>>> import numpy as np
>>> import numpy.linalg as la
>>> np.set_printoptions(suppress=True, linewidth=120)
>>> def rnd(a):
...     return np.round(a, 2) + 0
... 
>>> rng = np.random.default_rng(132236)
>>> lab = rng.integers(0, 3, 9)
>>> W0 = np.triu((lab[:, None] == lab) & (rng.random((9, 9)) < 0.8), 1).astype(int)
>>> W0 += W0.T
>>> print(W0)
[[0 1 0 1 1 0 0 1 1]
 [1 0 0 1 1 0 0 1 0]
 [0 0 0 0 0 0 0 0 0]
 [1 1 0 0 1 0 0 1 1]
 [1 1 0 1 0 0 0 1 1]
 [0 0 0 0 0 0 1 0 0]
 [0 0 0 0 0 1 0 0 0]
 [1 1 0 1 1 0 0 0 1]
 [1 0 0 1 1 0 0 1 0]]
>>> ang = np.radians(30)
>>> Rm = np.eye(9)
>>> Rm[7, 7] = Rm[2, 2] = np.cos(ang)
>>> Rm[7, 2], Rm[2, 7] = -np.sin(ang), np.sin(ang)
>>> print(rnd(Rm))
[[ 1.    0.    0.    0.    0.    0.    0.    0.    0.  ]
 [ 0.    1.    0.    0.    0.    0.    0.    0.    0.  ]
 [ 0.    0.    0.87  0.    0.    0.    0.    0.5   0.  ]
 [ 0.    0.    0.    1.    0.    0.    0.    0.    0.  ]
 [ 0.    0.    0.    0.    1.    0.    0.    0.    0.  ]
 [ 0.    0.    0.    0.    0.    1.    0.    0.    0.  ]
 [ 0.    0.    0.    0.    0.    0.    1.    0.    0.  ]
 [ 0.    0.   -0.5   0.    0.    0.    0.    0.87  0.  ]
 [ 0.    0.    0.    0.    0.    0.    0.    0.    1.  ]]
>>> out = W0 @ Rm.T
>>> print(np.allclose(W0 @ W0.T, out @ out.T))
True
>>> print(rnd(out))
[[0.   1.   0.5  1.   1.   0.   0.   0.87 1.  ]
 [1.   0.   0.5  1.   1.   0.   0.   0.87 0.  ]
 [0.   0.   0.   0.   0.   0.   0.   0.   0.  ]
 [1.   1.   0.5  0.   1.   0.   0.   0.87 1.  ]
 [1.   1.   0.5  1.   0.   0.   0.   0.87 1.  ]
 [0.   0.   0.   0.   0.   0.   1.   0.   0.  ]
 [0.   0.   0.   0.   0.   1.   0.   0.   0.  ]
 [1.   1.   0.   1.   1.   0.   0.   0.   1.  ]
 [1.   0.   0.5  1.   1.   0.   0.   0.87 0.  ]]
>>> lab = rng.permutation(9)
>>> print(lab)
[8 7 0 6 3 2 5 4 1]
>>> out = W0[lab][:, lab]
>>> print(np.allclose(out, W0))
False
>>> print(np.trace(out))
0
>>> arr = np.load("test0.npy")
>>> print(arr)
[[6. 5. 5. 0. 0. 5.]
 [5. 6. 5. 0. 0. 5.]
 [5. 5. 6. 0. 0. 5.]
 [0. 0. 0. 6. 5. 0.]
 [0. 0. 0. 5. 6. 0.]
 [5. 5. 5. 0. 0. 6.]]
>>> # 2 blocks once reordered
>>> x0 = np.array([3, -3, 6, -7, -6, 9])
>>> h = np.maximum(arr @ x0, 0)
>>> print(np.tanh(arr @ x0))
[ 1.  1.  1. -1. -1.  1.]
>>> print(arr.T @ h)
[1653. 1647. 1656.    0.    0. 1659.]
>>> F = np.load("run4.npy")
>>> print(F)
[[ 0.  0.  0.  0.  0.  2. -2.  2.  2. -2.]
 [ 0.  0.  0.  0.  0. -1.  2. -2. -1. -2.]
 [ 0.  0.  0.  0.  0. -1.  2.  3.  1. -1.]
 [ 0.  0.  0.  0.  0.  0.  3.  0. -1. -1.]
 [ 0.  0.  0.  0.  0. -3. -1.  0.  3.  0.]
 [ 2. -1. -1.  0. -3.  0.  0.  0.  0.  0.]
 [-2.  2.  2.  3. -1.  0.  0.  0.  0.  0.]
 [ 2. -2.  3.  0.  0.  0.  0.  0.  0.  0.]
 [ 2. -1.  1. -1.  3.  0.  0.  0.  0.  0.]
 [-2. -2. -1. -1.  0.  0.  0.  0.  0.  0.]]
>>> # symmetric, so the eigenvalues are real
>>> x0 = np.array([2, 3, -2, 2, -2, -2, 1, 3, 3, 3])
>>> y = F @ x0
>>> coef, lr = np.zeros(10), 1 / la.norm(F, 2) ** 2
>>> for i in range(60):
...     coef -= lr * F.T @ (F @ coef - y)
...     if i % 10 == 0: print(i, round(la.norm(F @ coef - y), 2))
... 
0 13.38
10 1.12
20 0.69
30 0.64
40 0.6
50 0.56
>>> print(rnd(coef))
[ 1.93  3.22 -1.77  1.56 -2.16 -2.42  0.59  3.3   2.4   2.72]
>>> print(rnd(la.cond(F)))
11.98
>>> w, vecs = la.eigh(F)
>>> print(np.unique(w.round(6) + 0, return_counts=True)[1])
[1 1 1 1 1 1 1 1 1 1]
>>> print(rnd(la.eigvalsh(F @ F)))
[ 0.23  0.23  7.56  7.56 18.   18.   21.22 21.22 33.   33.  ]
>>> print(np.abs(vecs[:, -1]).round(6).argmax())
6
>>> print(rnd(vecs.T @ vecs))
[[1. 0. 0. 0. 0. 0. 0. 0. 0. 0.]
 [0. 1. 0. 0. 0. 0. 0. 0. 0. 0.]
 [0. 0. 1. 0. 0. 0. 0. 0. 0. 0.]
 [0. 0. 0. 1. 0. 0. 0. 0. 0. 0.]
 [0. 0. 0. 0. 1. 0. 0. 0. 0. 0.]
 [0. 0. 0. 0. 0. 1. 0. 0. 0. 0.]
 [0. 0. 0. 0. 0. 0. 1. 0. 0. 0.]
 [0. 0. 0. 0. 0. 0. 0. 1. 0. 0.]
 [0. 0. 0. 0. 0. 0. 0. 0. 1. 0.]
 [0. 0. 0. 0. 0. 0. 0. 0. 0. 1.]]
>>> print(rnd(vecs.T @ F @ vecs))
[[-5.74  0.    0.    0.    0.    0.    0.    0.    0.    0.  ]
 [ 0.   -4.61  0.    0.    0.    0.    0.    0.    0.    0.  ]
 [ 0.    0.   -4.24  0.    0.    0.    0.    0.    0.    0.  ]
 [ 0.    0.    0.   -2.75  0.    0.    0.    0.    0.    0.  ]
 [ 0.    0.    0.    0.   -0.48  0.    0.    0.    0.    0.  ]
 [ 0.    0.    0.    0.    0.    0.48  0.    0.    0.    0.  ]
 [ 0.    0.    0.    0.    0.    0.    2.75  0.    0.    0.  ]
 [ 0.    0.    0.    0.    0.    0.    0.    4.24  0.    0.  ]
 [ 0.    0.    0.    0.    0.    0.    0.    0.    4.61  0.  ]
 [ 0.    0.    0.    0.    0.    0.    0.    0.    0.    5.74]]
>>> f = np.array([1, 0, 0, 2, 1, 1, 0, 1, 1, 2])
>>> out = F + np.outer(f, np.eye(10)[3])
>>> print(la.matrix_rank(la.inv(out) - la.inv(F), tol=1e-8))
1
>>> M, _ = la.qr(np.array([[0.2, -0.2, -1.5], [-2.5, -0.2, -0.9], [0.4, -0.9, 1.3]]))
>>> print(rnd(M))
[[-0.08 -0.22 -0.97]
 [ 0.98 -0.17 -0.04]
 [-0.16 -0.96  0.23]]
>>> print(rnd(la.det(M.T)))
1.0
>>> print(rnd(np.poly(M)))
[ 1.    0.02 -0.02 -1.  ]
>>> print(rnd(la.det(M[::-1])))
-1.0
>>> mat = np.load("block11.npy")
>>> print(mat)
[[4 0 0 0 0]
 [5 3 0 0 0]
 [2 4 4 0 0]
 [4 4 5 0 0]
 [2 4 5 0 3]]
>>> rank = la.matrix_rank(mat)
>>> print(rank)
4
>>> N = la.svd(mat)[2][rank:].T
>>> print(N @ N.T)
[[0. 0. 0. 0. 0.]
 [0. 0. 0. 0. 0.]
 [0. 0. 0. 0. 0.]
 [0. 0. 0. 1. 0.]
 [0. 0. 0. 0. 0.]]
>>> print(mat @ N)
[[0.]
 [0.]
 [0.]
 [0.]
 [0.]]
>>> print(la.matrix_rank(mat.T @ mat), la.matrix_rank(mat @ mat.T))
4 4
>>> print(np.allclose(mat @ N, 0))
True
>>> print(N.shape)
(5, 1)
